>>> import numpy as np
>>> import numpy.linalg as la
>>> np.set_printoptions(precision=2, suppress=True, linewidth=140)
>>> ang = np.deg2rad(15)
>>> W0 = np.eye(5)
>>> W0[np.ix_([0, 3], [0, 3])] = [[np.cos(ang), -np.sin(ang)], [np.sin(ang), np.cos(ang)]]
>>> W0
array([[ 0.97,  0.  ,  0.  , -0.26,  0.  ],
       [ 0.  ,  1.  ,  0.  ,  0.  ,  0.  ],
       [ 0.  ,  0.  ,  1.  ,  0.  ,  0.  ],
       [ 0.26,  0.  ,  0.  ,  0.97,  0.  ],
       [ 0.  ,  0.  ,  0.  ,  0.  ,  1.  ]])
>>> # splits into 4 blocks
>>> la.norm(W0, axis=0)
array([1., 1., 1., 1., 1.])
>>> la.pinv(W0)
array([[ 0.97,  0.  ,  0.  ,  0.26,  0.  ],
       [ 0.  ,  1.  ,  0.  ,  0.  ,  0.  ],
       [ 0.  ,  0.  ,  1.  ,  0.  ,  0.  ],
       [-0.26,  0.  ,  0.  ,  0.97,  0.  ],
       [ 0.  ,  0.  ,  0.  ,  0.  ,  1.  ]])
>>> np.round(W0 @ W0.T, 2) + 0
array([[1., 0., 0., 0., 0.],
       [0., 1., 0., 0., 0.],
       [0., 0., 1., 0., 0.],
       [0., 0., 0., 1., 0.],
       [0., 0., 0., 0., 1.]])
>>> vec = np.array([0, 1, 0, 3, 1])
>>> target = W0 @ vec
>>> c, lr = np.zeros(5), 1 / la.norm(W0, 2) ** 2
>>> for i in range(3):
...     c -= lr * W0.T @ (W0 @ c - target)
...     if i % 1 == 0: print(i, round(la.norm(W0 @ c - target), 2))
... 
0 0.0
1 0.0
2 0.0
>>> round(la.cond(W0), 2)
np.float64(1.0)
>>> c.round(2) + 0
array([0., 1., 0., 3., 1.])
>>> ang = np.radians(36)
>>> Rm = np.eye(5)
>>> Rm[4, 4] = Rm[3, 3] = np.cos(ang)
>>> Rm[4, 3], Rm[3, 4] = -np.sin(ang), np.sin(ang)
>>> Rm
array([[ 1.  ,  0.  ,  0.  ,  0.  ,  0.  ],
       [ 0.  ,  1.  ,  0.  ,  0.  ,  0.  ],
       [ 0.  ,  0.  ,  1.  ,  0.  ,  0.  ],
       [ 0.  ,  0.  ,  0.  ,  0.81,  0.59],
       [ 0.  ,  0.  ,  0.  , -0.59,  0.81]])
>>> out = W0 @ Rm.T
>>> np.allclose(la.norm(W0, axis=1), la.norm(out, axis=1))
True
>>> out
array([[ 0.97,  0.  ,  0.  , -0.21,  0.15],
       [ 0.  ,  1.  ,  0.  ,  0.  ,  0.  ],
       [ 0.  ,  0.  ,  1.  ,  0.  ,  0.  ],
       [ 0.26,  0.  ,  0.  ,  0.78, -0.57],
       [ 0.  ,  0.  ,  0.  ,  0.59,  0.81]])
>>> np.allclose(W0 @ W0.T, out @ out.T)
True
>>> u = np.array([-3, 8, -5])
>>> np.array([np.convolve(row, u, "same") for row in W0])
array([[ 7.73, -4.83,  0.78, -2.07,  1.29],
       [-3.  ,  8.  , -5.  ,  0.  ,  0.  ],
       [ 0.  , -3.  ,  8.  , -5.  ,  0.  ],
       [ 2.07, -1.29, -2.9 ,  7.73, -4.83],
       [ 0.  ,  0.  ,  0.  , -3.  ,  8.  ]])
>>> np.correlate(W0[2], W0[0], "full")
array([ 0.  ,  0.  ,  0.  , -0.26,  0.  ,  0.  ,  0.97,  0.  ,  0.  ])
>>> vec = np.array([-3, -1, -4, 2, -1])
>>> 5 - la.matrix_rank(W0 - np.eye(5), tol=1e-8)
np.int64(3)
>>> la.inv(W0)
array([[ 0.97,  0.  ,  0.  ,  0.26,  0.  ],
       [ 0.  ,  1.  ,  0.  ,  0.  ,  0.  ],
       [ 0.  ,  0.  ,  1.  ,  0.  ,  0.  ],
       [-0.26,  0.  ,  0.  ,  0.97,  0.  ],
       [ 0.  ,  0.  ,  0.  ,  0.  ,  1.  ]])
>>> W0.T @ (W0 @ vec)
array([-3., -1., -4.,  2., -1.])
>>> [p for p in range(1, 25) if np.allclose(la.matrix_power(W0, p), np.eye(5))]
[24]
>>> np.round(la.det(W0), 2)
np.float64(1.0)
>>> np.sort(np.abs(np.degrees(np.angle(la.eigvals(W0)))))
array([ 0.,  0.,  0., 15., 15.])
>>> rng = np.random.default_rng(31)
>>> z = rng.integers(0, 3, 13)
>>> arr = (z[:, None] == z) * 2 + np.eye(13)
>>> arr
array([[3., 0., 2., 0., 2., 0., 0., 2., 2., 0., 0., 0., 0.],
       [0., 3., 0., 0., 0., 2., 0., 0., 0., 2., 2., 0., 0.],
       [2., 0., 3., 0., 2., 0., 0., 2., 2., 0., 0., 0., 0.],
       [0., 0., 0., 3., 0., 0., 2., 0., 0., 0., 0., 2., 2.],
       [2., 0., 2., 0., 3., 0., 0., 2., 2., 0., 0., 0., 0.],
       [0., 2., 0., 0., 0., 3., 0., 0., 0., 2., 2., 0., 0.],
       [0., 0., 0., 2., 0., 0., 3., 0., 0., 0., 0., 2., 2.],
       [2., 0., 2., 0., 2., 0., 0., 3., 2., 0., 0., 0., 0.],
       [2., 0., 2., 0., 2., 0., 0., 2., 3., 0., 0., 0., 0.],
       [0., 2., 0., 0., 0., 2., 0., 0., 0., 3., 2., 0., 0.],
       [0., 2., 0., 0., 0., 2., 0., 0., 0., 2., 3., 0., 0.],
       [0., 0., 0., 2., 0., 0., 2., 0., 0., 0., 0., 3., 2.],
       [0., 0., 0., 2., 0., 0., 2., 0., 0., 0., 0., 2., 3.]])
>>> # splits into 3 blocks
>>> np.flatnonzero(la.matrix_power((W0 != 0) + (W0.T != 0) + np.eye(5), 5)[1])
array([1])
>>> np.round(la.det(W0), 2)
np.float64(1.0)
>>> A = np.loadtxt("test16.csv", delimiter=",")
>>> A
array([[0., 0., 1., 0., 0., 0., 0., 0., 0., 1., 0., 1., 1.],
       [0., 0., 0., 0., 0., 0., 1., 0., 1., 1., 0., 1., 1.],
       [1., 0., 0., 0., 0., 0., 1., 0., 0., 1., 0., 0., 1.],
       [0., 0., 0., 0., 1., 0., 0., 0., 0., 0., 1., 0., 0.],
       [0., 0., 0., 1., 0., 1., 0., 1., 0., 0., 0., 0., 0.],
       [0., 0., 0., 0., 1., 0., 0., 0., 0., 0., 1., 0., 0.],
       [0., 1., 1., 0., 0., 0., 0., 0., 1., 1., 0., 1., 1.],
       [0., 0., 0., 0., 1., 0., 0., 0., 0., 0., 0., 0., 0.],
       [0., 1., 0., 0., 0., 0., 1., 0., 0., 1., 0., 1., 0.],
       [1., 1., 1., 0., 0., 0., 1., 0., 1., 0., 0., 1., 0.],
       [0., 0., 0., 1., 0., 1., 0., 0., 0., 0., 0., 0., 0.],
       [1., 1., 0., 0., 0., 0., 1., 0., 1., 1., 0., 0., 1.],
       [1., 1., 1., 0., 0., 0., 1., 0., 0., 0., 0., 1., 0.]])
>>> # looks like rank 11
>>> np.all(la.eigvalsh(A) > 0)
np.False_
>>> np.flatnonzero(la.matrix_power((A != 0) + (A.T != 0) + np.eye(13), 13)[2])
array([ 0,  1,  2,  6,  8,  9, 11, 12])
>>> vals, evecs = la.eigh(A)
>>> (vals > 1e-8).sum(), (vals < -1e-8).sum()
(np.int64(5), np.int64(6))
>>> np.unique(vals.round(6) + 0, return_counts=True)[1]
array([1, 1, 1, 1, 1, 1, 2, 1, 1, 1, 1, 1])
>>> vals.round(2) + 0
array([-2.25, -2.14, -2.  , -1.38, -1.  , -0.66,  0.  ,  0.  ,  0.19,  0.66,  1.31,  2.14,  5.13])
>>> la.eigvalsh(A + -3 * np.eye(13))
array([-5.25, -5.14, -5.  , -4.38, -4.  , -3.66, -3.  , -3.  , -2.81, -2.34, -1.69, -0.86,  2.13])
>>> K = np.loadtxt("w.csv", delimiter=",")
>>> K
array([[ 3., -3.,  3., -2., -3.,  3.],
       [ 1., -2.,  4.,  1., -4.,  4.],
       [ 0.,  1.,  5.,  4., -6.,  7.],
       [-1.,  0.,  4.,  2., -4.,  8.],
       [-3., -2.,  6.,  5., -7.,  9.],
       [-6., -5.,  6.,  6., -4., 10.],
       [-8., -3.,  4.,  3., -1.,  8.],
       [-8., -1.,  5.,  4., -4.,  9.],
       [-6.,  1.,  2.,  5., -3.,  6.],
       [-3.,  2.,  5.,  5., -3.,  3.],
       [-1.,  0.,  7.,  5.,  0.,  0.],
       [ 0.,  0.,  7.,  3.,  1., -3.],
       [ 0.,  2., 10.,  3.,  3.,  0.],
       [-1.,  3., 11.,  0.,  3., -1.],
       [-1.,  2., 14., -1.,  5., -1.],
       [-1.,  2., 17.,  0.,  3.,  2.],
       [-2.,  2., 18.,  2.,  3.,  4.],
       [ 1.,  1., 16., -1.,  5.,  3.],
       [ 2.,  2., 18.,  0.,  3.,  0.],
       [ 3.,  0., 20.,  0.,  4.,  2.],
       [ 2., -2., 18., -2.,  6.,  5.],
       [ 5., -4., 18., -2.,  7.,  4.],
       [ 8., -7., 20.,  0.,  8.,  1.],
       [ 7., -4., 18., -1.,  7.,  0.],
       [ 7., -1., 15.,  0.,  7., -3.],
       [10.,  1., 18.,  1.,  9., -2.],
       [13.,  4., 15.,  2.,  7., -3.],
       [13.,  3., 12.,  1., 10., -6.],
       [15.,  2., 11.,  1.,  8., -6.],
       [16.,  4., 11.,  4., 11., -3.],
       [13.,  3.,  9.,  1., 14., -4.],
       [10.,  4.,  7.,  3., 17., -4.],
       [11.,  3., 10.,  5., 16., -7.],
       [ 8.,  4., 11.,  8., 13., -7.],
       [10.,  3.,  9.,  6., 16., -5.],
       [ 8.,  6., 11.,  7., 18., -3.],
       [ 7.,  7., 12.,  4., 16., -3.],
       [ 9.,  5., 12.,  3., 18., -1.],
       [11.,  6., 13.,  3., 20., -2.],
       [ 8.,  6., 14.,  0., 22., -4.],
       [ 7.,  5., 17., -1., 19., -5.]])
>>> Xc = K - K.mean(axis=0)
>>> evecs = la.svd(Xc)[2][:1]
>>> out = Xc - Xc @ evecs.T @ evecs
>>> la.norm(out, axis=1).round(6).argmax()
np.int64(22)
>>> d = la.norm(K[:, None] - K[None], axis=-1)
>>> d.mean(axis=1).argmax()
np.int64(5)
>>> P = K @ la.solve(K.T @ K, K.T)
>>> np.allclose(P @ P, P)
True
>>> np.trace(P)
np.float64(6.0)
>>> feats = np.array([[2, 0, 4, 0], [0, -1, 0, -2], [-4, 0, 4, 0], [0, 2, 0, -2]])
>>> z = rng.permutation(4)
>>> out = feats[:, z] * rng.choice([-1, 1], 4)
>>> out
array([[ 0,  0,  4, -2],
       [-1, -2,  0,  0],
       [ 0,  0,  4,  4],
       [ 2, -2,  0,  0]])
>>> Uu, _, vt = la.svd(feats.T @ out)
>>> np.round(Uu @ vt, 2) + 0
array([[ 0.,  0.,  0., -1.],
       [ 1.,  0.,  0.,  0.],
       [ 0.,  0.,  1.,  0.],
       [ 0.,  1.,  0.,  0.]])
>>> z
array([1, 3, 2, 0])
>>> la.norm(out, axis=1).argmax()
np.int64(2)
>>> np.round(la.norm(out) ** 2 / la.norm(out, 2) ** 2, 2)
np.float64(1.81)
>>> E = np.tril(np.array([[1, 1, 2, 0, 2, 2, 1],
...     [1, 2, 0, 1, 1, 1, 0],
...     [2, 0, 0, 0, 0, 2, 2],
...     [2, 0, 0, 1, 1, 2, 0],
...     [0, 2, 1, 0, 0, 2, 1],
...     [0, 2, 1, 1, 0, 2, 0],
...     [1, 2, 1, 1, 0, 2, 1]]), -1) + np.eye(7, dtype=int)
>>> E
array([[1, 0, 0, 0, 0, 0, 0],
       [1, 1, 0, 0, 0, 0, 0],
       [2, 0, 1, 0, 0, 0, 0],
       [2, 0, 0, 1, 0, 0, 0],
       [0, 2, 1, 0, 1, 0, 0],
       [0, 2, 1, 1, 0, 1, 0],
       [1, 2, 1, 1, 0, 2, 1]])
>>> out = E / la.norm(E, axis=1, keepdims=True)
>>> G = out @ out.T
>>> round(np.degrees(np.arccos(np.clip(G[0, 2], -1, 1))), 2)
np.float64(26.57)
>>> la.norm(out, axis=1)
array([1., 1., 1., 1., 1., 1., 1.])
>>> np.argwhere(np.triu(np.abs(G) > 0.95, 1))
array([], shape=(0, 2), dtype=int64)
>>> out = E / np.sqrt((E ** 2).mean(axis=1, keepdims=True))
>>> la.norm(out, axis=1)
array([2.65, 2.65, 2.65, 2.65, 2.65, 2.65, 2.65])
>>> E - E.mean(axis=1, keepdims=True)
array([[ 0.86, -0.14, -0.14, -0.14, -0.14, -0.14, -0.14],
       [ 0.71,  0.71, -0.29, -0.29, -0.29, -0.29, -0.29],
       [ 1.57, -0.43,  0.57, -0.43, -0.43, -0.43, -0.43],
       [ 1.57, -0.43, -0.43,  0.57, -0.43, -0.43, -0.43],
       [-0.57,  1.43,  0.43, -0.57,  0.43, -0.57, -0.57],
       [-0.71,  1.29,  0.29,  0.29, -0.71,  0.29, -0.71],
       [-0.14,  0.86, -0.14, -0.14, -1.14,  0.86, -0.14]])
>>> la.matrix_rank(E - E.mean(axis=1, keepdims=True))
np.int64(6)
>>> out[2]
array([2.37, 0.  , 1.18, 0.  , 0.  , 0.  , 0.  ])
>>> u, r1 = E[0], E[6]
>>> u @ u
np.int64(1)
>>> u @ r1
np.int64(1)
>>> pr = (u @ r1) / (u @ u) * u
>>> pr
array([1., 0., 0., 0., 0., 0., 0.])
>>> np.outer(u, r1)
array([[1, 2, 1, 1, 0, 2, 1],
       [0, 0, 0, 0, 0, 0, 0],
       [0, 0, 0, 0, 0, 0, 0],
       [0, 0, 0, 0, 0, 0, 0],
       [0, 0, 0, 0, 0, 0, 0],
       [0, 0, 0, 0, 0, 0, 0],
       [0, 0, 0, 0, 0, 0, 0]])
>>> (r1 - pr) @ u
np.float64(0.0)
>>> la.matrix_rank(np.outer(u, r1))
np.int64(1)
>>> vec = np.array([3, 1, -2, -2, 1, -2, 3])
>>> target = E @ vec
>>> c, lr = np.zeros(7), 1 / la.norm(E, 2) ** 2
>>> for i in range(300):
...     c -= lr * E.T @ (E @ c - target)
...     if i % 50 == 0: print(i, round(la.norm(E @ c - target), 2))
... 
0 6.1
50 0.92
100 0.32
150 0.2
200 0.17
250 0.16
>>> c
array([ 3.14,  0.82, -2.3 , -2.31,  1.66, -1.  ,  1.81])
>>> round(float(la.cond(E)), 2)
55.76
>>> E @ E
array([[1, 0, 0, 0, 0, 0, 0],
       [2, 1, 0, 0, 0, 0, 0],
       [4, 0, 1, 0, 0, 0, 0],
       [4, 0, 0, 1, 0, 0, 0],
       [4, 4, 2, 0, 1, 0, 0],
       [6, 4, 2, 2, 0, 1, 0],
       [8, 8, 4, 4, 0, 4, 1]])
>>> [int(la.matrix_rank(la.matrix_power(E, p))) for p in range(1, 8)]
[7, 7, 7, 7, 7, 7, 7]
>>> np.sort(la.eigvals(E))
array([1., 1., 1., 1., 1., 1., 1.])
>>> M = np.array([[2, 0, 1, 3, 3],
...     [1, 2, -1, -2, -1],
...     [-1, -1, 0, 1, 2],
...     [-3, 2, 0, 2, 2],
...     [-3, 2, 1, 3, -3]])
>>> M
array([[ 2,  0,  1,  3,  3],
       [ 1,  2, -1, -2, -1],
       [-1, -1,  0,  1,  2],
       [-3,  2,  0,  2,  2],
       [-3,  2,  1,  3, -3]])
>>> Uu, sigma, vt = la.svd(M)
>>> np.argmax(sigma[:-1] / (sigma[1:] + 1e-6)) + 1
np.int64(4)
>>> out = Uu[:, :4] @ np.diag(sigma[:4]) @ vt[:4]
>>> la.matrix_rank(M, rtol=0.05)
np.int64(4)
>>> m1 = np.load("out0.npy")
>>> m1
array([[ 0, -1, -2,  4,  1, -5,  1, -2],
       [ 1,  0, -1,  1,  1,  0,  4, -3],
       [ 2,  1,  0,  2, -2,  0,  0,  1],
       [-4, -1, -2,  0, -1, -2,  0, -2],
       [-1, -1,  2,  1,  0,  0,  1, -3],
       [ 5,  0,  0,  2,  0,  0,  1,  5],
       [-1, -4,  0,  0, -1, -1,  0, -2],
       [ 2,  3, -1,  2,  3, -5,  2,  0]])
>>> z = rng.permutation(8)
>>> z
array([7, 2, 3, 0, 5, 1, 6, 4])
>>> out = m1[z][:, z]
>>> np.trace(out)
np.int64(0)
>>> np.diag(out)
array([0, 0, 0, 0, 0, 0, 0, 0])
>>> round(float(la.det(out)), 2), round(la.det(m1[z]), 2)
(27556.0, np.float64(27556.0))
>>> np.sort(np.abs(la.eigvals(out)))
array([ 1.11,  1.11,  2.88,  2.88,  5.15,  5.15, 10.1 , 10.1 ])
>>> out
array([[ 0, -1,  2,  2, -5,  3,  2,  3],
       [ 1,  0,  2,  2,  0,  1,  0, -2],
       [-2, -2,  0, -4, -2, -1,  0, -1],
       [-2, -2,  4,  0, -5, -1,  1,  1],
       [ 5,  0,  2,  5,  0,  0,  1,  0],
       [-3, -1,  1,  1,  0,  0,  4,  1],
       [-2,  0,  0, -1, -1, -4,  0, -1],
       [-3,  2,  1, -1,  0, -1,  1,  0]])
